% python3 -q
>>> import numpy as np
>>> np.set_printoptions(precision=3, suppress=True, linewidth=120, floatmode="fixed")
>>> def rnd(a):
...     return np.round(a, 3) + 0
... 
>>> K = np.array([[0, 0, 0, 0, 0, 0, 0],
...     [0, 0, 0, 0, 0, 0, 0],
...     [0, 0, 0, 0, 0, 2, 0],
...     [0, 0, 0, 0, 0, 0, 1],
...     [0, 0, 0, 0, 0, 0, 0],
...     [0, 0, 0, 1, 0, 0, 0],
...     [0, 0, 0, 0, 0, 0, 0]])
>>> rank = np.linalg.matrix_rank(K)
>>> print(rank)
3
>>> null = np.linalg.svd(K)[2][rank:].T
>>> print(null @ null.T)
[[1.000 0.000 0.000 0.000 0.000 0.000 0.000]
 [0.000 1.000 0.000 0.000 0.000 0.000 0.000]
 [0.000 0.000 1.000 0.000 0.000 0.000 0.000]
 [0.000 0.000 0.000 0.000 0.000 0.000 0.000]
 [0.000 0.000 0.000 0.000 1.000 0.000 0.000]
 [0.000 0.000 0.000 0.000 0.000 0.000 0.000]
 [0.000 0.000 0.000 0.000 0.000 0.000 0.000]]
>>> print(np.allclose(K @ null, 0))
True
>>> print(np.linalg.matrix_rank(K.T @ K), np.linalg.matrix_rank(K @ K.T))
3 3
>>> print([int(np.linalg.matrix_rank(np.delete(K, i, axis=0))) for i in range(7)])
[3, 3, 2, 2, 3, 2, 3]
>>> print([int(np.linalg.matrix_rank(K[:, :j + 1])) for j in range(7)])
[0, 0, 0, 1, 1, 2, 3]
>>> C = np.array([[3, 2, 2, 3], [1, 0, 2, 0], [0, 0, 2, 1], [0, 1, 3, 1]])
>>> rng = np.random.default_rng(301)
>>> J = (rng.random((28, 4)) < 0.25) @ C
>>> print(J)
[[1 0 2 0]
 [0 1 5 2]
 [3 2 2 3]
 [0 1 3 1]
 [0 1 5 2]
 [1 0 2 0]
 [1 0 4 1]
 [0 0 0 0]
 [0 1 3 1]
 [1 0 2 0]
 [1 0 2 0]
 [0 1 3 1]
 [0 1 3 1]
 [0 0 0 0]
 [0 0 0 0]
 [3 3 5 4]
 [0 1 3 1]
 [0 0 0 0]
 [0 1 3 1]
 [3 3 5 4]
 [3 2 2 3]
 [0 0 0 0]
 [0 1 3 1]
 [3 2 2 3]
 [0 1 3 1]
 [1 1 5 1]
 [0 0 0 0]
 [0 0 0 0]]
>>> Xs = J - J.mean(axis=0)
>>> vecs = np.linalg.svd(Xs)[2][:1]
>>> A2 = Xs - Xs @ vecs.T @ vecs
>>> print(rnd(A2.std(axis=0)))
[0.836 0.390 0.841 0.478]
>>> print(rnd(np.linalg.norm(A2) / np.linalg.norm(Xs)))
0.526
>>> print(rnd(np.diag(vecs.T @ vecs)))
[0.120 0.137 0.466 0.278]
>>> Xs = J - J.mean(axis=0)
>>> Uu, s, Vt = np.linalg.svd(Xs, full_matrices=False)
>>> print(rnd((s ** 2).sum() ** 2 / (s ** 4).sum()))
1.732
>>> print(rnd(s))
[11.430  6.444  2.747  0.998]
>>> print(rnd(np.abs(Vt[-1])))
[0.102 0.763 0.027 0.637]
>>> print(rnd(Vt[0] * np.sign(Vt[0, np.abs(Vt[0]).argmax()])))
[0.346 0.370 0.682 0.527]
>>> print((np.sign(Uu[:, 0]) == np.sign(Uu[0, 0])).astype(int))
[1 0 0 0 0 1 0 1 0 1 1 0 0 1 1 0 0 1 0 0 0 1 0 0 0 0 1 1]
>>> print(np.abs(Uu[:, 0]).argmax())
15
>>> print(np.abs(Vt[0]).argmax())
2
>>> print(np.linalg.matrix_rank(Xs))
4
>>> print(np.searchsorted(np.cumsum(s ** 2) / (s ** 2).sum(), 0.9) + 1)
2
>>> W0 = np.array([[0.0, 3.0, 3.0, 2.0, 3.0, 3.0, 0.0],
...     [3.0, 0.0, 2.0, 1.0, 0.0, 3.0, 0.0],
...     [1.0, 0.0, 3.0, 1.0, 1.0, 2.0, 0.0],
...     [1.0, 3.0, 3.0, 3.0, 2.0, 3.0, 0.0],
...     [2.0, 1.0, 0.0, 2.0, 2.0, 3.0, 0.0],
...     [2.0, 2.0, 0.0, 3.0, 0.0, 3.0, 0.0],
...     [0.0, 0.0, 0.0, 0.0, 0.0, 0.0, 5.0]])
>>> print(W0)
[[0.000 3.000 3.000 2.000 3.000 3.000 0.000]
 [3.000 0.000 2.000 1.000 0.000 3.000 0.000]
 [1.000 0.000 3.000 1.000 1.000 2.000 0.000]
 [1.000 3.000 3.000 3.000 2.000 3.000 0.000]
 [2.000 1.000 0.000 2.000 2.000 3.000 0.000]
 [2.000 2.000 0.000 3.000 0.000 3.000 0.000]
 [0.000 0.000 0.000 0.000 0.000 0.000 5.000]]
>>> def softmax(z):
...     e = np.exp(z - z.max(axis=-1, keepdims=True))
...     return e / e.sum(axis=-1, keepdims=True)
... 
>>> print(rnd(softmax(K[6])))
[0.143 0.143 0.143 0.143 0.143 0.143 0.143]
>>> scores = K @ K.T / np.sqrt(7)
>>> print(rnd(softmax(scores)[6] @ K))
[0.000 0.000 0.000 0.143 0.000 0.286 0.143]
>>> idx = rng.permutation(7)
>>> print(idx)
[5 0 1 4 2 6 3]
>>> A2 = W0[idx][:, idx]
>>> print(np.trace(A2))
16.0
>>> print(np.diag(A2))
[3.000 0.000 0.000 2.000 3.000 5.000 3.000]
>>> print(np.allclose(A2, W0))
False
>>> arr = np.load("m.npy")
>>> print(arr)
[[ 1.008  4.335 -1.429 -0.204 -1.181 -1.382]
 [-0.670 -2.843  0.196 -0.393  1.241  1.398]
 [-0.318 -1.549  0.015 -0.282  0.671  0.833]
 [ 0.462  1.717 -0.174  0.182 -0.759 -0.771]
 [-0.283 -0.703  0.687  0.380  0.007 -0.146]
 [ 0.343  0.793 -0.524 -0.258 -0.200  0.002]
 [-0.089 -0.768 -0.214 -0.302  0.388  0.578]
 [ 0.045  0.397 -0.431 -0.218  0.086  0.031]
 [ 0.388  1.158 -0.452 -0.122 -0.379 -0.267]
 [-0.233 -1.353  0.389  0.008  0.344  0.516]
 [ 0.789  3.626 -0.663  0.221 -1.281 -1.550]
 [ 0.065  0.911  0.425  0.494 -0.582 -0.853]
 [-0.610 -2.796  0.539 -0.144  0.965  1.167]
 [-0.858 -3.265  0.227 -0.415  1.517  1.566]
 [ 1.111  3.712 -0.770  0.096 -1.532 -1.378]
 [-0.325 -0.708 -0.008 -0.086  0.441  0.274]
 [-0.412 -1.719  0.485  0.031  0.515  0.585]
 [-0.122 -0.476  0.617  0.340 -0.130 -0.150]
 [ 0.159  0.576 -0.210 -0.033 -0.193 -0.179]
 [ 0.225  1.356 -0.446 -0.039 -0.329 -0.503]
 [ 0.045  0.211 -0.324 -0.189  0.092  0.094]
 [-0.065 -0.193 -0.042 -0.064  0.163  0.142]
 [ 0.745  3.231 -0.999 -0.098 -0.938 -1.090]
 [-0.403 -1.187  0.120 -0.095  0.578  0.476]
 [ 0.311  1.881 -0.088  0.309 -0.688 -0.989]
 [ 0.002 -0.602 -0.242 -0.297  0.234  0.501]
 [ 0.545  2.338 -0.237  0.262 -0.972 -1.103]]
>>> A2 = arr / np.sqrt((arr ** 2).mean(axis=1, keepdims=True))
>>> print(np.linalg.matrix_rank(arr - arr.mean(axis=1, keepdims=True)))
5
>>> print(rnd(softmax(arr).sum(axis=1)))
[1.000 1.000 1.000 1.000 1.000 1.000 1.000 1.000 1.000 1.000 1.000 1.000 1.000 1.000 1.000 1.000 1.000 1.000 1.000
 1.000 1.000 1.000 1.000 1.000 1.000 1.000 1.000]
>>> print(rnd(softmax(arr[17])))
[0.136 0.096 0.285 0.216 0.135 0.132]
>>> scores = arr @ arr.T / np.sqrt(6)
>>> print(softmax(scores).round(6).argmax(axis=1))
[ 0 13 13  0 13  0 13  0  0 13  0 10 13 13  0 13 13 12  0  0  0 13  0 13  0 13  0]
>>> u = np.array([-1, -4, 1])
>>> print(rnd(np.cross(arr[25, :3], arr[16, :3])))
[-0.708  0.099 -0.251]
>>> print(rnd(np.convolve(arr[25], u)))
[-0.002  0.594  2.652  0.663  0.712 -1.734 -1.770  0.501]
>>> Uu, s, Vt = np.linalg.svd(arr, full_matrices=False)
>>> print(rnd(np.abs(Vt[0])))
[0.204 0.847 0.164 0.040 0.308 0.344]
>>> print(rnd(s))
[12.416  2.448  0.675  0.101  0.020  0.005]
>>> print(np.abs(Uu[:, 0]).round(6).argmax())
0
>>> print(Uu.shape, s.shape, Vt.shape)
(27, 6) (6,) (6, 6)
>>> print(rnd(Uu.T @ Uu))
[[1.000 0.000 0.000 0.000 0.000 0.000]
 [0.000 1.000 0.000 0.000 0.000 0.000]
 [0.000 0.000 1.000 0.000 0.000 0.000]
 [0.000 0.000 0.000 1.000 0.000 0.000]
 [0.000 0.000 0.000 0.000 1.000 0.000]
 [0.000 0.000 0.000 0.000 0.000 1.000]]
>>> print(np.allclose(Uu * s @ Vt, arr))
True
>>> x0 = np.array([0, 0, 1, 0, 2, 0])
>>> h1 = np.maximum(arr @ x0, 0)
>>> print(rnd(arr.T @ h1))
[ -8.513 -34.746   4.431  -3.152  14.113  15.474]
>>> m1 = np.load("run19.npy")
>>> print(m1)
[[ 16  18   0 -14   0  18  18   4   4]
 [ 16  18   0 -14   0  18  18   4   4]
 [  8   9   0  -7   0   9   9   2   2]
 [  0   0   0   0   0   0   0   0   0]
 [  8   9   0  -7   0   9   9   2   2]
 [  8   9   0  -7   0   9   9   2   2]]
>>> print(np.linalg.matrix_rank(m1, rtol=0.1))
1
>>> Uu, s, Vt = np.linalg.svd(m1)
>>> vecs = Vt[:(s > 1e-8).sum()]
>>> x0 = m1[2] + 3 * m1[1] + rng.integers(2) * np.eye(9)[5]
>>> print(x0)
[ 56.000  63.000   0.000 -49.000   0.000  64.000  63.000  14.000  14.000]
>>> print(rnd(np.linalg.norm(x0 - vecs.T @ vecs @ x0)))
0.882
>>> rank = np.linalg.matrix_rank(m1)
>>> print(rank)
1
>>> null = np.linalg.svd(m1)[2][rank:].T
>>> print([int(np.linalg.matrix_rank(m1[:, :j + 1])) for j in range(9)])
[1, 1, 1, 1, 1, 1, 1, 1, 1]
>>> print(rnd(null @ null.T))
[[ 0.824 -0.198  0.000  0.154  0.000 -0.198 -0.198 -0.044 -0.044]
 [-0.198  0.777  0.000  0.173  0.000 -0.223 -0.223 -0.049 -0.049]
 [ 0.000  0.000  1.000  0.000  0.000  0.000  0.000  0.000  0.000]
 [ 0.154  0.173  0.000  0.865  0.000  0.173  0.173  0.038  0.038]
 [ 0.000  0.000  0.000  0.000  1.000  0.000  0.000  0.000  0.000]
 [-0.198 -0.223  0.000  0.173  0.000  0.777 -0.223 -0.049 -0.049]
 [-0.198 -0.223  0.000  0.173  0.000 -0.223  0.777 -0.049 -0.049]
 [-0.044 -0.049  0.000  0.038  0.000 -0.049 -0.049  0.989 -0.011]
 [-0.044 -0.049  0.000  0.038  0.000 -0.049 -0.049 -0.011  0.989]]
>>> print(np.allclose(m1 @ null, 0))
True
>>> blk = np.stack([m1, -3 * m1, m1[::-1]])
>>> print(np.linalg.matrix_rank(blk))
[1 1 1]
>>> print(np.linalg.matrix_rank(blk.reshape(3, -1)))
2
>>> print(blk.shape)
(3, 6, 9)
>>> print(rnd(np.linalg.norm(blk, axis=(1, 2))))
[ 63.277 189.832  63.277]
>>> A2 = np.array([[-3, -1, -1], [-3, 2, -3], [0, -3, 3]])
>>> A2[-1] = A2[0]
>>> E = A2 + 0.3 * np.eye(3)
>>> print(E)
[[-2.700 -1.000 -1.000]
 [-3.000  2.300 -3.000]
 [-3.000 -1.000 -0.700]]
>>> print(np.linalg.cond(E) > 100)
False
>>> print(np.argsort(-np.linalg.norm(E, axis=0).round(6), kind="stable")[:3])
[0 2 1]
>>> print(np.linalg.matrix_rank(E, rtol=0.1))
2
>>> print([round(float(x), 3) for x in np.linalg.svd(E, compute_uv=False)[:3]])
[5.837, 2.99, 0.249]
>>> print(rnd(np.abs(np.linalg.svd(E)[2][-1])))
[0.400 0.491 0.774]
>>> print(E.shape)
(3, 3)
>>> print(rnd(E - E[0]))
[[ 0.000  0.000  0.000]
 [-0.300  3.300 -2.000]
 [-0.300  0.000  0.300]]
>>> print(rnd(np.linalg.norm(E)))
6.563
>>> print(rnd(E.mean(axis=0)))
[-2.900  0.100 -1.567]
>>> A2 = np.array([[-7, 8], [6, -5], [-9, -4]])
>>> print(rnd(np.einsum("ij->j", E)))
[-8.700  0.300 -4.700]
>>> print(rnd(np.einsum("ik,kj->ij", E, A2)))
[[ 21.900 -12.600]
 [ 61.800 -23.500]
 [ 21.300 -16.200]]
>>> print(np.linalg.matrix_rank(E @ A2))
2
>>> print(rnd(A2.T @ E.T))
[[ 21.900  61.800  21.300]
 [-12.600 -23.500 -16.200]]
>>> print(rnd(np.einsum("ik,kj->ji", E, A2)))
[[ 21.900  61.800  21.300]
 [-12.600 -23.500 -16.200]]
>>> print(np.linalg.matrix_rank(np.vstack([E, A2.T])))
3
>>> mat = np.load("test5.npy")
>>> print(mat)
[[  1  -2   4  -8]
 [  1  -1   1  -1]
 [  1   0   0   0]
 [  1   1   1   1]
 [  1   2   4   8]
 [  1   3   9  27]
 [  1   4  16  64]
 [  1   5  25 125]]
>>> Uu, s, Vt = np.linalg.svd(mat)
>>> print(rnd(s))
[146.869   7.727   3.401   1.501]
>>> A2 = Uu[:, :1] @ np.diag(s[:1]) @ Vt[:1]
>>> print(rnd(np.linalg.norm(mat - A2) / np.linalg.norm(mat)))
0.058
>>> proj = mat @ np.linalg.solve(mat.T @ mat, mat.T)
>>> print(rnd(proj))
[[ 0.894  0.242 -0.061 -0.121 -0.045  0.061  0.091 -0.061]
 [ 0.242  0.374  0.329  0.182  0.009 -0.115 -0.113  0.091]
 [-0.061  0.329  0.418  0.312  0.117 -0.061 -0.115  0.061]
 [-0.121  0.182  0.312  0.314  0.234  0.117  0.009 -0.045]
 [-0.045  0.009  0.117  0.234  0.314  0.312  0.182 -0.121]
 [ 0.061 -0.115 -0.061  0.117  0.312  0.418  0.329 -0.061]
 [ 0.091 -0.113 -0.115  0.009  0.182  0.329  0.374  0.242]
 [-0.061  0.091  0.061 -0.045 -0.121 -0.061  0.242  0.894]]
>>> print(rnd(np.diag(proj)))
[0.894 0.374 0.418 0.314 0.314 0.418 0.374 0.894]
